>>> import numpy as np
>>> from numpy import linalg as LA
>>> np.set_printoptions(suppress=True, linewidth=200)
>>> data = np.loadtxt("test0.csv", delimiter=",")
>>> data.round(3)
array([[ 1.   ,  0.   ,  0.   ,  0.   ,  0.   ,  0.   ,  0.   ,  0.   ,  0.   ,  0.   ,  0.   ,  0.   ],
       [ 0.   ,  1.   ,  0.   ,  0.   ,  0.   ,  0.   ,  0.   ,  0.   ,  0.   ,  0.   ,  0.   ,  0.   ],
       [ 0.   ,  0.   ,  1.   ,  0.   ,  0.   ,  0.   ,  0.   ,  0.   ,  0.   ,  0.   ,  0.   ,  0.   ],
       [ 0.   ,  0.   ,  0.   ,  1.   ,  0.   ,  0.   ,  0.   ,  0.   ,  0.   ,  0.   ,  0.   ,  0.   ],
       [ 0.   ,  0.   ,  0.   ,  0.   ,  1.   ,  0.   ,  0.   ,  0.   ,  0.   ,  0.   ,  0.   ,  0.   ],
       [ 0.   ,  0.   ,  0.   ,  0.   ,  0.   ,  1.   ,  0.   ,  0.   ,  0.   ,  0.   ,  0.   ,  0.   ],
       [ 0.   ,  0.   ,  0.   ,  0.   ,  0.   ,  0.   ,  1.   ,  0.   ,  0.   ,  0.   ,  0.   ,  0.   ],
       [ 0.   ,  0.   ,  0.   ,  0.   ,  0.   ,  0.   ,  0.   ,  1.   ,  0.   ,  0.   ,  0.   ,  0.   ],
       [ 0.   ,  0.   ,  0.   ,  0.   ,  0.   ,  0.   ,  0.   ,  0.   ,  0.309,  0.   ,  0.   ,  0.951],
       [ 0.   ,  0.   ,  0.   ,  0.   ,  0.   ,  0.   ,  0.   ,  0.   ,  0.   ,  1.   ,  0.   ,  0.   ],
       [ 0.   ,  0.   ,  0.   ,  0.   ,  0.   ,  0.   ,  0.   ,  0.   ,  0.   ,  0.   ,  1.   ,  0.   ],
       [ 0.   ,  0.   ,  0.   ,  0.   ,  0.   ,  0.   ,  0.   ,  0.   , -0.951,  0.   ,  0.   ,  0.309]])
>>> th = np.radians(120)
>>> Rm = np.eye(12)
>>> Rm[1, 1] = Rm[3, 3] = np.cos(th)
>>> Rm[1, 3], Rm[3, 1] = -np.sin(th), np.sin(th)
>>> Rm.round(3)
array([[ 1.   ,  0.   ,  0.   ,  0.   ,  0.   ,  0.   ,  0.   ,  0.   ,  0.   ,  0.   ,  0.   ,  0.   ],
       [ 0.   , -0.5  ,  0.   , -0.866,  0.   ,  0.   ,  0.   ,  0.   ,  0.   ,  0.   ,  0.   ,  0.   ],
       [ 0.   ,  0.   ,  1.   ,  0.   ,  0.   ,  0.   ,  0.   ,  0.   ,  0.   ,  0.   ,  0.   ,  0.   ],
       [ 0.   ,  0.866,  0.   , -0.5  ,  0.   ,  0.   ,  0.   ,  0.   ,  0.   ,  0.   ,  0.   ,  0.   ],
       [ 0.   ,  0.   ,  0.   ,  0.   ,  1.   ,  0.   ,  0.   ,  0.   ,  0.   ,  0.   ,  0.   ,  0.   ],
       [ 0.   ,  0.   ,  0.   ,  0.   ,  0.   ,  1.   ,  0.   ,  0.   ,  0.   ,  0.   ,  0.   ,  0.   ],
       [ 0.   ,  0.   ,  0.   ,  0.   ,  0.   ,  0.   ,  1.   ,  0.   ,  0.   ,  0.   ,  0.   ,  0.   ],
       [ 0.   ,  0.   ,  0.   ,  0.   ,  0.   ,  0.   ,  0.   ,  1.   ,  0.   ,  0.   ,  0.   ,  0.   ],
       [ 0.   ,  0.   ,  0.   ,  0.   ,  0.   ,  0.   ,  0.   ,  0.   ,  1.   ,  0.   ,  0.   ,  0.   ],
       [ 0.   ,  0.   ,  0.   ,  0.   ,  0.   ,  0.   ,  0.   ,  0.   ,  0.   ,  1.   ,  0.   ,  0.   ],
       [ 0.   ,  0.   ,  0.   ,  0.   ,  0.   ,  0.   ,  0.   ,  0.   ,  0.   ,  0.   ,  1.   ,  0.   ],
       [ 0.   ,  0.   ,  0.   ,  0.   ,  0.   ,  0.   ,  0.   ,  0.   ,  0.   ,  0.   ,  0.   ,  1.   ]])
>>> A2 = data @ Rm.T
>>> np.allclose(data @ data.T, A2 @ A2.T)
True
>>> np.allclose(LA.norm(data, axis=1), LA.norm(A2, axis=1))
True
>>> np.round(LA.svd(data, compute_uv=False), 3), np.round(LA.svd(A2, compute_uv=False), 3)
(array([1., 1., 1., 1., 1., 1., 1., 1., 1., 1., 1., 1.]), array([1., 1., 1., 1., 1., 1., 1., 1., 1., 1., 1., 1.]))
>>> round(LA.det(data), 3)
np.float64(1.0)
>>> (LA.matrix_power((data != 0) + (data.T != 0) + np.eye(12), 12) > 0).astype(int)
array([[1, 0, 0, 0, 0, 0, 0, 0, 0, 0, 0, 0],
       [0, 1, 0, 0, 0, 0, 0, 0, 0, 0, 0, 0],
       [0, 0, 1, 0, 0, 0, 0, 0, 0, 0, 0, 0],
       [0, 0, 0, 1, 0, 0, 0, 0, 0, 0, 0, 0],
       [0, 0, 0, 0, 1, 0, 0, 0, 0, 0, 0, 0],
       [0, 0, 0, 0, 0, 1, 0, 0, 0, 0, 0, 0],
       [0, 0, 0, 0, 0, 0, 1, 0, 0, 0, 0, 0],
       [0, 0, 0, 0, 0, 0, 0, 1, 0, 0, 0, 0],
       [0, 0, 0, 0, 0, 0, 0, 0, 1, 0, 0, 1],
       [0, 0, 0, 0, 0, 0, 0, 0, 0, 1, 0, 0],
       [0, 0, 0, 0, 0, 0, 0, 0, 0, 0, 1, 0],
       [0, 0, 0, 0, 0, 0, 0, 0, 1, 0, 0, 1]])
>>> (data != 0).astype(int)
array([[1, 0, 0, 0, 0, 0, 0, 0, 0, 0, 0, 0],
       [0, 1, 0, 0, 0, 0, 0, 0, 0, 0, 0, 0],
       [0, 0, 1, 0, 0, 0, 0, 0, 0, 0, 0, 0],
       [0, 0, 0, 1, 0, 0, 0, 0, 0, 0, 0, 0],
       [0, 0, 0, 0, 1, 0, 0, 0, 0, 0, 0, 0],
       [0, 0, 0, 0, 0, 1, 0, 0, 0, 0, 0, 0],
       [0, 0, 0, 0, 0, 0, 1, 0, 0, 0, 0, 0],
       [0, 0, 0, 0, 0, 0, 0, 1, 0, 0, 0, 0],
       [0, 0, 0, 0, 0, 0, 0, 0, 1, 0, 0, 1],
       [0, 0, 0, 0, 0, 0, 0, 0, 0, 1, 0, 0],
       [0, 0, 0, 0, 0, 0, 0, 0, 0, 0, 1, 0],
       [0, 0, 0, 0, 0, 0, 0, 0, 1, 0, 0, 1]])
>>> u = np.array([2, -1, 0, -1, -1, -1, -1, 2, -1, 1, 0, 2])
>>> A2 = data + np.outer(u, np.eye(12)[1])
>>> A2.round(3)
array([[ 1.   ,  2.   ,  0.   ,  0.   ,  0.   ,  0.   ,  0.   ,  0.   ,  0.   ,  0.   ,  0.   ,  0.   ],
       [ 0.   ,  0.   ,  0.   ,  0.   ,  0.   ,  0.   ,  0.   ,  0.   ,  0.   ,  0.   ,  0.   ,  0.   ],
       [ 0.   ,  0.   ,  1.   ,  0.   ,  0.   ,  0.   ,  0.   ,  0.   ,  0.   ,  0.   ,  0.   ,  0.   ],
       [ 0.   , -1.   ,  0.   ,  1.   ,  0.   ,  0.   ,  0.   ,  0.   ,  0.   ,  0.   ,  0.   ,  0.   ],
       [ 0.   , -1.   ,  0.   ,  0.   ,  1.   ,  0.   ,  0.   ,  0.   ,  0.   ,  0.   ,  0.   ,  0.   ],
       [ 0.   , -1.   ,  0.   ,  0.   ,  0.   ,  1.   ,  0.   ,  0.   ,  0.   ,  0.   ,  0.   ,  0.   ],
       [ 0.   , -1.   ,  0.   ,  0.   ,  0.   ,  0.   ,  1.   ,  0.   ,  0.   ,  0.   ,  0.   ,  0.   ],
       [ 0.   ,  2.   ,  0.   ,  0.   ,  0.   ,  0.   ,  0.   ,  1.   ,  0.   ,  0.   ,  0.   ,  0.   ],
       [ 0.   , -1.   ,  0.   ,  0.   ,  0.   ,  0.   ,  0.   ,  0.   ,  0.309,  0.   ,  0.   ,  0.951],
       [ 0.   ,  1.   ,  0.   ,  0.   ,  0.   ,  0.   ,  0.   ,  0.   ,  0.   ,  1.   ,  0.   ,  0.   ],
       [ 0.   ,  0.   ,  0.   ,  0.   ,  0.   ,  0.   ,  0.   ,  0.   ,  0.   ,  0.   ,  1.   ,  0.   ],
       [ 0.   ,  2.   ,  0.   ,  0.   ,  0.   ,  0.   ,  0.   ,  0.   , -0.951,  0.   ,  0.   ,  0.309]])
